$ python3 -q
>>> import numpy as np
>>> np.set_printoptions(precision=1, suppress=True, linewidth=140)
>>> m1 = np.loadtxt("m.csv", delimiter=",")
>>> m1
array([[10.,  5.,  6.,  3.,  3.,  9.,  9.,  7.],
       [ 2.,  1.,  5.,  0.,  0.,  3.,  3.,  4.],
       [ 2.,  1.,  5.,  0.,  0.,  3.,  3.,  4.],
       [ 1.,  0.,  1.,  0.,  4.,  3.,  4.,  4.],
       [ 0.,  0.,  0.,  0.,  0.,  0.,  0.,  0.],
       [ 6.,  5.,  6.,  4.,  5.,  7.,  9.,  5.],
       [ 5.,  6.,  5.,  6.,  1.,  1.,  7.,  9.],
       [ 7.,  7.,  7.,  4.,  1.,  9.,  7.,  6.],
       [ 0.,  0.,  0.,  0.,  0.,  0.,  0.,  0.],
       [ 5.,  6.,  5.,  6.,  1.,  1.,  7.,  9.],
       [ 9.,  6.,  8.,  4.,  3.,  6., 11.,  9.],
       [ 9.,  7.,  5.,  4.,  3.,  8., 10., 10.],
       [ 3.,  0.,  1.,  0.,  1.,  3.,  2.,  3.],
       [ 5.,  5.,  5.,  4.,  1.,  4.,  5.,  1.]])
>>> # rows 1 and 2 are equal
>>> left, sv = np.linalg.svd(m1)
Traceback (most recent call last):
  File "<python-input-5>", line 1, in <module>
    left, sv = np.linalg.svd(m1)
    ^^^^^^^^
ValueError: too many values to unpack (expected 2)
>>> left, sv, VT = np.linalg.svd(m1, full_matrices=False)
>>> np.abs(VT[0])
array([0.4, 0.3, 0.4, 0.2, 0.1, 0.3, 0.5, 0.4])
>>> left.shape, sv.shape, VT.shape
((14, 8), (8,), (8, 8))
>>> (sv > 1e-8).sum()
np.int64(8)
>>> round(np.sqrt((sv ** 2).sum()), 1), np.round(np.linalg.norm(m1), 1)
(np.float64(52.6), np.float64(52.6))
>>> np.round(left.T @ left, 1) + 0
array([[1., 0., 0., 0., 0., 0., 0., 0.],
       [0., 1., 0., 0., 0., 0., 0., 0.],
       [0., 0., 1., 0., 0., 0., 0., 0.],
       [0., 0., 0., 1., 0., 0., 0., 0.],
       [0., 0., 0., 0., 1., 0., 0., 0.],
       [0., 0., 0., 0., 0., 1., 0., 0.],
       [0., 0., 0., 0., 0., 0., 1., 0.],
       [0., 0., 0., 0., 0., 0., 0., 1.]])
>>> left, sv, VT = np.linalg.svd(m1)
>>> np.argmax(sv[:-1] / (sv[1:] + 1e-6)) + 1
np.int64(7)
>>> sv.round(1) + 0
array([50.5,  9.9,  6.9,  5.7,  4.5,  3. ,  1.3,  0. ])
>>> out = left[:, :7] @ np.diag(sv[:7]) @ VT[:7]
>>> round(float(np.linalg.norm(m1 - out) / np.linalg.norm(m1)), 1)
0.0
>>> np.linalg.matrix_rank(m1, rtol=0.05)
np.int64(6)
>>> np.linalg.matrix_rank(out)
np.int64(7)
>>> [round(float(x), 1) for x in np.linalg.svd(m1, compute_uv=False)[:3]]
[50.5, 9.9, 6.9]
>>> u = np.array([4, 8, 7])
>>> np.polyval(u, m1[10])
array([403., 199., 327., 103.,  67., 199., 579., 403.])
>>> def softmax(z):
...     e = np.exp(z - z.max(axis=-1, keepdims=True))
...     return e / e.sum(axis=-1, keepdims=True)
... 
>>> np.round(softmax(m1[13] + 5), 1) + 0
array([0.2, 0.2, 0.2, 0.1, 0. , 0.1, 0.2, 0. ])
>>> softmax(m1).sum(axis=1)
array([1., 1., 1., 1., 1., 1., 1., 1., 1., 1., 1., 1., 1., 1.])
>>> np.round(softmax(10 * m1[13]), 1) + 0
array([0.2, 0.2, 0.2, 0. , 0. , 0. , 0.2, 0. ])
>>> scores = m1 @ m1.T / np.sqrt(8)
>>> softmax(scores).round(6).argmax(axis=1)
array([11, 10, 10, 11,  0, 10, 10, 11,  0, 10, 10, 11, 11, 10])
>>> M = np.array([[1.5, -0.2, 0.0, -0.4, 0.3],
...     [-0.4, -0.4, 0.0, -0.8, -1.3],
...     [0.6, -1.2, 0.1, 1.1, 1.0],
...     [0.3, -0.9, -0.5, 0.7, -1.6],
...     [-0.1, 1.0, 0.1, 0.6, -0.4],
...     [0.0, 0.6, -1.0, 2.0, -0.5],
...     [-1.0, -2.9, -1.1, -1.8, -0.6],
...     [0.5, 0.4, -1.4, 0.6, -1.0],
...     [0.6, -0.5, 0.6, -1.7, -0.1],
...     [2.4, 0.0, 0.3, -2.5, -1.2],
...     [0.5, -1.4, 0.5, -0.5, -0.1],
...     [-0.2, -1.4, -0.3, 1.1, -0.3]])
>>> rng = np.random.default_rng(77)
>>> M[1] = M[9] + 0.3 * rng.normal(size=5)
>>> M
array([[ 1.5, -0.2,  0. , -0.4,  0.3],
       [ 2.5, -0.2,  1.1, -3. , -1. ],
       [ 0.6, -1.2,  0.1,  1.1,  1. ],
       [ 0.3, -0.9, -0.5,  0.7, -1.6],
       [-0.1,  1. ,  0.1,  0.6, -0.4],
       [ 0. ,  0.6, -1. ,  2. , -0.5],
       [-1. , -2.9, -1.1, -1.8, -0.6],
       [ 0.5,  0.4, -1.4,  0.6, -1. ],
       [ 0.6, -0.5,  0.6, -1.7, -0.1],
       [ 2.4,  0. ,  0.3, -2.5, -1.2],
       [ 0.5, -1.4,  0.5, -0.5, -0.1],
       [-0.2, -1.4, -0.3,  1.1, -0.3]])
>>> out = np.c_[M[:, :4] @ np.array([[0, 0, 2, 0], [1, 2, 1, 0], [1, 2, 1, 1], [3, 0, 3, 3]]), np.array([1, 0, 2, -2, 1, 0, 2, 2, 1, 0, 0, -2])]
>>> out
array([[ -1.4,  -0.4,   1.6,  -1.2,   1. ],
       [ -8. ,   1.9,  -3. ,  -7.9,   0. ],
       [  2.2,  -2.2,   3.4,   3.4,   2. ],
       [  0.7,  -2.8,   1.3,   1.6,  -2. ],
       [  2.9,   2.2,   2.7,   1.9,   1. ],
       [  5.6,  -0.8,   5.6,   5. ,   0. ],
       [ -9.4,  -8. , -11.4,  -6.5,   2. ],
       [  0.8,  -2. ,   1.8,   0.4,   2. ],
       [ -5. ,   0.2,  -3.8,  -4.5,   1. ],
       [ -7.2,   0.6,  -2.4,  -7.2,   0. ],
       [ -2.4,  -1.8,  -1.4,  -1. ,   0. ],
       [  1.6,  -3.4,   1.2,   3. ,  -2. ]])
>>> np.linalg.norm(np.linalg.qr(M)[0].T @ out, axis=0) ** 2 / ((out ** 2).sum(axis=0) + 1e-12)
array([1. , 1. , 1. , 1. , 0.6])
>>> np.linalg.matrix_rank(out)
np.int64(5)
>>> np.linalg.matrix_rank(np.c_[M, out])
np.int64(6)
>>> np.round(np.linalg.lstsq(M, out[:, 0])[0], 1) + 0
array([0., 1., 1., 3., 0.])
>>> x0 = np.array([5, 3, 5, 3, 2])
>>> rhs = out @ x0
>>> rhs
array([  -1.8,  -72.9,   35.6,    2.4,   42.3,   68.6, -143.5,   12.2,  -54.9,  -67.8,  -27.4,    8.8])
>>> try:
...     np.linalg.solve(out, rhs)
... except np.linalg.LinAlgError as e:
...     print(repr(e))
... 
LinAlgError('Last 2 dimensions of the array must be square')
>>> np.round(np.linalg.pinv(out) @ out, 1) + 0
array([[1., 0., 0., 0., 0.],
       [0., 1., 0., 0., 0.],
       [0., 0., 1., 0., 0.],
       [0., 0., 0., 1., 0.],
       [0., 0., 0., 0., 1.]])
>>> np.linalg.solve(out.T @ out, out.T @ rhs)
array([5., 3., 5., 3., 2.])
>>> rhs = rhs + 0.3 * rng.normal(size=12)
>>> rhs
array([  -1.8,  -73.1,   35.9,    1.9,   42. ,   68.6, -143. ,   12.2,  -54.6,  -68.4,  -27.8,    9.1])
>>> coef, *_ = np.linalg.lstsq(out, rhs)
>>> np.round(out.T @ (rhs - out @ coef), 1) + 0
array([0., 0., 0., 0., 0.])
>>> [round(float(np.linalg.norm(np.linalg.solve(out.T @ out + lam * np.eye(5), out.T @ rhs))), 2) for lam in (0, 1, 10, 100)]
[8.49, 8.44, 8.11, 6.88]
>>> coef
array([4.9, 3. , 4.9, 3.2, 2.1])
